$ python -q
>>> import numpy as np
>>> np.set_printoptions(precision=2, suppress=True, linewidth=100)
>>> E = np.loadtxt("run13.csv", delimiter=",")
>>> E
array([[ 1.4 ,  0.1 , -0.6 ,  5.61],
       [-2.  , -1.2 , -0.5 , -7.52],
       [ 0.4 , -1.  ,  0.6 ,  1.05],
       [-1.6 ,  0.4 ,  0.1 , -6.07],
       [-1.  , -0.7 , -0.8 , -4.42],
       [ 0.9 ,  0.4 ,  1.  ,  3.11],
       [-2.4 , -1.4 , -0.1 , -9.87],
       [ 0.  , -0.3 ,  0.  ,  0.18],
       [ 0.3 ,  0.4 , -0.3 ,  1.61],
       [-0.2 ,  1.5 ,  0.3 , -0.85],
       [ 0.8 ,  0.6 ,  0.2 ,  3.45],
       [ 0.2 ,  0.1 ,  1.4 ,  0.02],
       [-0.8 ,  0.  ,  0.5 , -2.91],
       [-1.1 , -1.9 , -0.7 , -3.99],
       [-0.2 , -0.1 , -0.6 , -0.7 ],
       [-2.3 ,  0.6 , -1.8 , -8.98],
       [ 0.6 , -1.7 ,  0.3 ,  2.72],
       [-0.8 ,  0.1 , -0.1 , -3.26],
       [-0.7 , -0.2 , -0.7 , -2.55],
       [ 0.4 ,  0.3 , -1.7 ,  1.42],
       [ 1.3 ,  0.  ,  0.  ,  5.47],
       [ 0.5 , -0.5 ,  1.7 ,  2.45],
       [-0.2 ,  1.3 , -1.1 , -0.44],
       [ 0.  ,  0.  ,  1.1 , -0.86],
       [-1.7 , -0.1 ,  0.5 , -6.73],
       [ 0.6 , -0.5 ,  1.9 ,  2.4 ],
       [ 0.6 ,  0.3 ,  1.  ,  2.65]])
>>> # column 3 dominates
>>> out = np.c_[E[:, :2] @ np.array([[4, 5], [1, -2]]), np.array([1, -1, -3, 2, -1, -1, -3, 1, -1, -2, -3, 0, -3, -2, 3, -1, 2, -3, -1, 3, -3, 3, -3, 0, 3, 0, -1])]
>>> out
array([[  5.7,   6.8,   1. ],
       [ -9.2,  -7.6,  -1. ],
       [  0.6,   4. ,  -3. ],
       [ -6. ,  -8.8,   2. ],
       [ -4.7,  -3.6,  -1. ],
       [  4. ,   3.7,  -1. ],
       [-11. ,  -9.2,  -3. ],
       [ -0.3,   0.6,   1. ],
       [  1.6,   0.7,  -1. ],
       [  0.7,  -4. ,  -2. ],
       [  3.8,   2.8,  -3. ],
       [  0.9,   0.8,   0. ],
       [ -3.2,  -4. ,  -3. ],
       [ -6.3,  -1.7,  -2. ],
       [ -0.9,  -0.8,   3. ],
       [ -8.6, -12.7,  -1. ],
       [  0.7,   6.4,   2. ],
       [ -3.1,  -4.2,  -3. ],
       [ -3. ,  -3.1,  -1. ],
       [  1.9,   1.4,   3. ],
       [  5.2,   6.5,  -3. ],
       [  1.5,   3.5,   3. ],
       [  0.5,  -3.6,  -3. ],
       [  0. ,   0. ,   0. ],
       [ -6.9,  -8.3,   3. ],
       [  1.9,   4. ,   0. ],
       [  2.7,   2.4,  -1. ]])
>>> np.linalg.norm(np.linalg.qr(E)[0].T @ out, axis=0) ** 2 / ((out ** 2).sum(axis=0) + 1e-12)
array([1.  , 1.  , 0.02])
>>> np.linalg.matrix_rank(out)
np.int64(3)
>>> J = np.load("m.npy")
>>> J
array([[ 0.19,  0.22,  0.36,  0.29],
       [-0.58, -0.79,  0.53,  0.6 ],
       [-0.24,  0.93, -0.99, -1.  ],
       [-0.8 , -0.94, -0.74, -0.37],
       [-0.36, -0.56,  0.97,  0.94],
       [-0.79, -0.89,  0.95,  0.91],
       [-0.99, -0.68, -0.96, -1.  ],
       [ 0.99,  0.84,  0.17,  0.88],
       [ 0.36, -0.92,  1.  ,  1.  ],
       [ 1.  ,  0.93, -0.84,  0.83],
       [ 0.53, -0.73, -0.74,  0.41],
       [-0.07, -0.47,  0.57,  0.68],
       [ 0.71,  0.56, -0.95, -0.82]])
>>> out = np.c_[J[:, :2] @ np.array([[0, 3], [1, 0]]), np.array([1, -5, 3, -4, -1, -3, -2, 3, -4, -2, -4, 5, -4])]
>>> out
array([[ 0.22,  0.57,  1.  ],
       [-0.79, -1.74, -5.  ],
       [ 0.93, -0.72,  3.  ],
       [-0.94, -2.4 , -4.  ],
       [-0.56, -1.08, -1.  ],
       [-0.89, -2.37, -3.  ],
       [-0.68, -2.97, -2.  ],
       [ 0.84,  2.97,  3.  ],
       [-0.92,  1.08, -4.  ],
       [ 0.93,  3.  , -2.  ],
       [-0.73,  1.59, -4.  ],
       [-0.47, -0.21,  5.  ],
       [ 0.56,  2.13, -4.  ]])
>>> np.linalg.matrix_rank(np.c_[J, out])
np.int64(5)
>>> np.linalg.matrix_rank(out)
np.int64(3)
>>> np.round(np.linalg.norm(out - J @ np.linalg.lstsq(J, out)[0], axis=0), 2) + 0
array([0.  , 0.  , 8.72])
>>> x0 = np.array([2, 3, 3, 0])
>>> h = np.maximum(J @ x0, 0)
>>> J * (h > 1e-9)[:, None]
array([[ 0.19,  0.22,  0.36,  0.29],
       [-0.  , -0.  ,  0.  ,  0.  ],
       [-0.  ,  0.  , -0.  , -0.  ],
       [-0.  , -0.  , -0.  , -0.  ],
       [-0.36, -0.56,  0.97,  0.94],
       [-0.  , -0.  ,  0.  ,  0.  ],
       [-0.  , -0.  , -0.  , -0.  ],
       [ 0.99,  0.84,  0.17,  0.88],
       [ 0.36, -0.92,  1.  ,  1.  ],
       [ 1.  ,  0.93, -0.84,  0.83],
       [ 0.  , -0.  , -0.  ,  0.  ],
       [-0.07, -0.47,  0.57,  0.68],
       [ 0.71,  0.56, -0.95, -0.82]])
>>> Ac = J - J.mean(axis=0)
>>> left, s, vt = np.linalg.svd(Ac, full_matrices=False)
>>> np.linalg.matrix_rank(Ac)
np.int64(4)
>>> np.searchsorted(np.cumsum(s ** 2) / (s ** 2).sum(), 0.9) + 1
np.int64(3)
>>> vt[0] * np.sign(vt[0, np.abs(vt[0]).argmax()])
array([-0.15, -0.45,  0.69,  0.55])
>>> (np.sign(left[:, 0]) == np.sign(left[0, 0])).astype(int)
array([1, 1, 0, 0, 1, 1, 0, 0, 1, 0, 0, 1, 0])
>>> s ** 2 / (s ** 2).sum()
array([0.54, 0.36, 0.07, 0.03])
>>> proj = J @ np.linalg.solve(J.T @ J, J.T)
>>> np.allclose(proj @ proj, proj)
True
>>> round(float(np.trace(proj)), 2)
4.0
>>> np.linalg.matrix_rank(np.eye(13) - proj)
np.int64(9)
>>> np.diag(proj)
array([0.04, 0.15, 0.32, 0.35, 0.18, 0.31, 0.36, 0.27, 0.39, 0.69, 0.56, 0.07, 0.3 ])
>>> u = np.array([-2, 1, -2, 1])
>>> v = np.array([-9, -8, -6, 6])
>>> mat = u[:, None] + v[None, :]
>>> mat
array([[-11, -10,  -8,   4],
       [ -8,  -7,  -5,   7],
       [-11, -10,  -8,   4],
       [ -8,  -7,  -5,   7]])
>>> W = np.array([[2, 2], [3, 0], [2, 3], [3, 2]])
>>> coef = np.array([-9, -6])
>>> hid = np.maximum(E @ W + coef, 0)
>>> np.linalg.matrix_rank(hid)
np.int64(2)
>>> W2 = np.array([[-5, -1], [-3, -3]])
>>> W @ W2
array([[-16,  -8],
       [-15,  -3],
       [-19, -11],
       [-21,  -9]])
>>> Ac = E - E.mean(axis=0)
>>> evecs = np.linalg.svd(Ac)[2][:3]
>>> out = Ac - Ac @ evecs.T @ evecs
>>> np.round(np.linalg.norm(out) / np.linalg.norm(Ac), 2)
np.float64(0.02)
>>> np.linalg.norm(out, axis=1).round(6).argmax()
np.int64(23)
>>> np.round(out.std(axis=0), 2) + 0
array([0.08, 0.  , 0.  , 0.02])
>>> (Ac @ evecs.T).std(axis=0)
array([4.31, 0.9 , 0.73])
